% ipython --no-banner

In [1]: import numpy as np

In [2]: import numpy.linalg as la

In [3]: np.set_printoptions(precision=2, suppress=True, linewidth=140, floatmode="fixed")

In [4]: J = np.loadtxt("a.csv", delimiter=",")

In [5]: J
Out[5]: 
array([[ 1.00,  0.00,  0.00,  0.00,  0.00],
       [ 0.00,  1.00,  0.00,  0.00,  0.00],
       [ 1.00,  2.00,  1.00,  0.00,  0.00],
       [ 2.00,  0.00, -1.00,  1.00,  0.00],
       [-2.00,  2.00, -2.00, -2.00,  1.00]])

In [6]: # triangular

In [7]: rng = np.random.default_rng(33)

In [8]: lab = rng.permutation(5)

In [9]: A2 = J[:, lab] * rng.choice([-1, 1], 5)

In [10]: A2
Out[10]: 
array([[ 1.00, -0.00, -0.00,  0.00,  0.00],
       [ 0.00, -0.00, -1.00,  0.00,  0.00],
       [ 1.00, -0.00, -2.00,  0.00,  1.00],
       [ 2.00, -0.00, -0.00,  1.00, -1.00],
       [-2.00, -1.00, -2.00, -2.00, -2.00]])

In [11]: Uu, _, vt = la.svd(J.T @ A2)

In [12]: lab
Out[12]: array([0, 4, 1, 3, 2])

In [13]: F = np.array([[-5.0, 4.0, -2.0], [2.0, 0.0, 1.0], [16.0, -10.0, 7.0]])

In [14]: lab = rng.permutation(3)

In [15]: lab
Out[15]: array([2, 0, 1])

In [16]: A2 = F[lab][:, lab]

In [17]: np.trace(A2)
Out[17]: np.float64(2.0)

In [18]: np.round(la.det(A2), 2), round(float(la.det(F[lab])), 2)
Out[18]: (np.float64(-2.0), -2.0)

In [19]: np.diag(A2)
Out[19]: array([ 7.00, -5.00,  0.00])

In [20]: M = np.tanh(np.array([[-0.4, -0.4],
    ...:     [-1.0, 0.0],
    ...:     [-0.6, 1.3],
    ...:     [-0.7, -0.9],
    ...:     [0.5, 0.8],
    ...:     [0.1, -0.3],
    ...:     [-0.7, -0.2],
    ...:     [-0.3, 0.7],
    ...:     [0.5, -0.8],
    ...:     [0.5, 0.4],
    ...:     [-0.3, -0.8],
    ...:     [0.8, 0.3],
    ...:     [0.8, 1.2],
    ...:     [-0.6, -0.8],
    ...:     [-0.4, -0.8],
    ...:     [-0.3, 1.5],
    ...:     [1.5, 0.9],
    ...:     [-1.4, -2.2],
    ...:     [1.8, 1.0]]) @ np.array([[0.9, 0.4, 1.0, 0.6], [0.1, -0.9, 1.5, -0.7]]))

In [21]: M
Out[21]: 
array([[-0.38,  0.20, -0.76,  0.04],
       [-0.72, -0.38, -0.76, -0.54],
       [-0.39, -0.89,  0.87, -0.85],
       [-0.62,  0.49, -0.97,  0.21],
       [ 0.49, -0.48,  0.94, -0.25],
       [ 0.06,  0.30, -0.34,  0.26],
       [-0.57, -0.10, -0.76, -0.27],
       [-0.20, -0.64,  0.64, -0.58],
       [ 0.35,  0.73, -0.60,  0.70],
       [ 0.45, -0.16,  0.80,  0.02],
       [-0.34,  0.54, -0.91,  0.36],
       [ 0.64,  0.05,  0.85,  0.26],
       [ 0.69, -0.64,  0.99, -0.35],
       [-0.55,  0.45, -0.95,  0.20],
       [-0.41,  0.51, -0.92,  0.31],
       [-0.12, -0.90,  0.96, -0.84],
       [ 0.89, -0.21,  0.99,  0.26],
       [-0.90,  0.89, -1.00,  0.60],
       [ 0.94, -0.18,  1.00,  0.36]])

In [22]: A2 = M / la.norm(M, axis=1, keepdims=True)

In [23]: C2 = A2 @ A2.T

In [24]: C2[14]
Out[24]: array([ 0.95,  0.44, -0.74,  0.98, -1.00,  0.84,  0.69, -0.79,  0.69, -0.91,  1.00, -0.73, -0.99,  0.99,  1.00, -0.85, -0.81,  0.96, -0.77])

In [25]: np.round(np.degrees(np.arccos(np.clip(C2[14, 12], -1, 1))), 2)
Out[25]: np.float64(170.77)
